$ python -q
>>> import numpy as np
>>> import numpy.linalg as la
>>> np.set_printoptions(suppress=True, linewidth=200)
>>> K = np.array([[0.0, -3.0, 7.0, 9.0, 1.0, -2.0, -2.0],
...     [-3.0, 0.0, 0.0, 0.0, 0.0, 0.0, 0.0],
...     [7.0, 0.0, 0.0, 0.0, 0.0, 0.0, 0.0],
...     [9.0, 0.0, 0.0, 0.0, 0.0, 0.0, 0.0],
...     [1.0, 0.0, 0.0, 0.0, 0.0, 0.0, 0.0],
...     [-2.0, 0.0, 0.0, 0.0, 0.0, 0.0, 0.0],
...     [-2.0, 0.0, 0.0, 0.0, 0.0, 0.0, 0.0]])
>>> G = K.T @ K
>>> (K @ K.T).shape
(7, 7)
>>> G
array([[148.,   0.,   0.,   0.,   0.,   0.,   0.],
       [  0.,   9., -21., -27.,  -3.,   6.,   6.],
       [  0., -21.,  49.,  63.,   7., -14., -14.],
       [  0., -27.,  63.,  81.,   9., -18., -18.],
       [  0.,  -3.,   7.,   9.,   1.,  -2.,  -2.],
       [  0.,   6., -14., -18.,  -2.,   4.,   4.],
       [  0.,   6., -14., -18.,  -2.,   4.,   4.]])
>>> r = la.matrix_rank(K)
>>> r
np.int64(2)
>>> null = la.svd(K)[2][r:].T
>>> [int(la.matrix_rank(np.delete(K, i, axis=0))) for i in range(7)]
[1, 2, 2, 2, 2, 2, 2]
>>> Y = K / np.sqrt((K ** 2).mean(axis=1, keepdims=True))
>>> la.matrix_rank(Y) == la.matrix_rank(K)
np.True_
>>> la.matrix_rank(K - K.mean(axis=1, keepdims=True))
np.int64(2)
>>> Y[1].round(2)
array([-2.65,  0.  ,  0.  ,  0.  ,  0.  ,  0.  ,  0.  ])
>>> (K + K.T) / 2
array([[ 0., -3.,  7.,  9.,  1., -2., -2.],
       [-3.,  0.,  0.,  0.,  0.,  0.,  0.],
       [ 7.,  0.,  0.,  0.,  0.,  0.,  0.],
       [ 9.,  0.,  0.,  0.,  0.,  0.,  0.],
       [ 1.,  0.,  0.,  0.,  0.,  0.,  0.],
       [-2.,  0.,  0.,  0.,  0.,  0.,  0.],
       [-2.,  0.,  0.,  0.,  0.,  0.,  0.]])
>>> round(np.abs(la.eigvals(K)).max(), 2)
np.float64(12.17)
>>> np.allclose(K @ K.T, K.T @ K)
True
>>> np.trace(K)
np.float64(0.0)
>>> np.round(np.sort(np.abs(la.eigvals(K))), 2)
array([ 0.  ,  0.  ,  0.  ,  0.  ,  0.  , 12.17, 12.17])
>>> np.round(la.matrix_power(K, 4), 2)
array([[21904.,     0.,     0.,     0.,     0.,     0.,     0.],
       [    0.,  1332., -3108., -3996.,  -444.,   888.,   888.],
       [    0., -3108.,  7252.,  9324.,  1036., -2072., -2072.],
       [    0., -3996.,  9324., 11988.,  1332., -2664., -2664.],
       [    0.,  -444.,  1036.,  1332.,   148.,  -296.,  -296.],
       [    0.,   888., -2072., -2664.,  -296.,   592.,   592.],
       [    0.,   888., -2072., -2664.,  -296.,   592.,   592.]])
>>> np.argsort(-la.norm(K, axis=0).round(6), kind="stable")[:3]
array([0, 3, 2])
>>> la.cond(K) > 100
np.True_
>>> round(la.norm(K, 2) / la.norm(K), 2)
np.float64(0.71)
>>> f = np.array([1, 2, 0, 3, 3])
>>> W0 = np.array([np.roll(f, i) for i in range(5)])
>>> W0
array([[1, 2, 0, 3, 3],
       [3, 1, 2, 0, 3],
       [3, 3, 1, 2, 0],
       [0, 3, 3, 1, 2],
       [2, 0, 3, 3, 1]])
>>> np.round(np.poly(W0), 2)
array([   1.,   -5.,  -20., -115., -190., -639.])
>>> np.einsum("ij,ji->", W0, W0)
np.int64(65)
>>> np.kron(np.eye(2, dtype=int), W0)
array([[1, 2, 0, 3, 3, 0, 0, 0, 0, 0],
       [3, 1, 2, 0, 3, 0, 0, 0, 0, 0],
       [3, 3, 1, 2, 0, 0, 0, 0, 0, 0],
       [0, 3, 3, 1, 2, 0, 0, 0, 0, 0],
       [2, 0, 3, 3, 1, 0, 0, 0, 0, 0],
       [0, 0, 0, 0, 0, 1, 2, 0, 3, 3],
       [0, 0, 0, 0, 0, 3, 1, 2, 0, 3],
       [0, 0, 0, 0, 0, 3, 3, 1, 2, 0],
       [0, 0, 0, 0, 0, 0, 3, 3, 1, 2],
       [0, 0, 0, 0, 0, 2, 0, 3, 3, 1]])
>>> round(la.det(W0.T), 2)
np.float64(639.0)
>>> x = np.array([1, 1, -2, 2, 3])
>>> a = np.maximum(W0 @ x, 0)
>>> W0.T @ a
array([79, 84, 56, 90, 96])
>>> np.round(np.tanh(W0 @ x), 2)
array([1., 1., 1., 1., 1.])
>>> a
array([18,  9,  8,  5,  5])
>>> f, g = W0[3], W0[1]
>>> f @ f
np.int64(23)
>>> pr = (f @ g) / (f @ f) * f
>>> round(la.norm(f + g) ** 2 + la.norm(f - g) ** 2, 2)
np.float64(92.0)
>>> m1 = np.loadtxt("x.csv", delimiter=",")
>>> m1.round(2) + 0
array([[-0.32, -0.32,  0.04,  0.04, -0.06, -0.89],
       [-0.05, -0.61, -0.07,  0.56, -0.31,  0.31],
       [ 0.27, -0.47, -0.6 , -0.08,  0.36, -0.02],
       [-0.69, -0.15,  0.27,  0.05,  0.04,  0.26],
       [ 0.  ,  0.49, -0.34,  0.69, -0.19, -0.17],
       [ 0.05, -0.05, -0.2 , -0.41, -0.85,  0.  ],
       [ 0.59, -0.18,  0.63,  0.2 , -0.09, -0.14]])
>>> rng = np.random.default_rng(26765)
>>> idx = rng.permutation(6)
>>> Y = m1[:, idx] * rng.choice([-1, 1], 6)
>>> Y.round(2) + 0
array([[-0.04, -0.89, -0.04, -0.32, -0.32, -0.06],
       [-0.56,  0.31,  0.07, -0.61, -0.05, -0.31],
       [ 0.08, -0.02,  0.6 , -0.47,  0.27,  0.36],
       [-0.05,  0.26, -0.27, -0.15, -0.69,  0.04],
       [-0.69, -0.17,  0.34,  0.49,  0.  , -0.19],
       [ 0.41,  0.  ,  0.2 , -0.05,  0.05, -0.85],
       [-0.2 , -0.14, -0.63, -0.18,  0.59, -0.09]])
>>> Uu, _, VT = la.svd(m1.T @ Y)
>>> np.round(Uu @ VT, 2) + 0
array([[ 0.,  0.,  0.,  0.,  1.,  0.],
       [ 0.,  0.,  0.,  1.,  0.,  0.],
       [ 0.,  0., -1.,  0.,  0.,  0.],
       [-1.,  0.,  0.,  0.,  0.,  0.],
       [ 0.,  0.,  0.,  0.,  0.,  1.],
       [ 0.,  1.,  0.,  0.,  0.,  0.]])
>>> idx
array([3, 5, 2, 1, 0, 4])
>>> np.round(la.lstsq(m1, Y)[0], 2) + 0
array([[ 0.,  0.,  0.,  0.,  1.,  0.],
       [ 0.,  0.,  0.,  1.,  0.,  0.],
       [ 0.,  0., -1.,  0.,  0.,  0.],
       [-1.,  0.,  0.,  0.,  0.,  0.],
       [ 0.,  0.,  0.,  0.,  0.,  1.],
       [ 0.,  1.,  0.,  0.,  0.,  0.]])
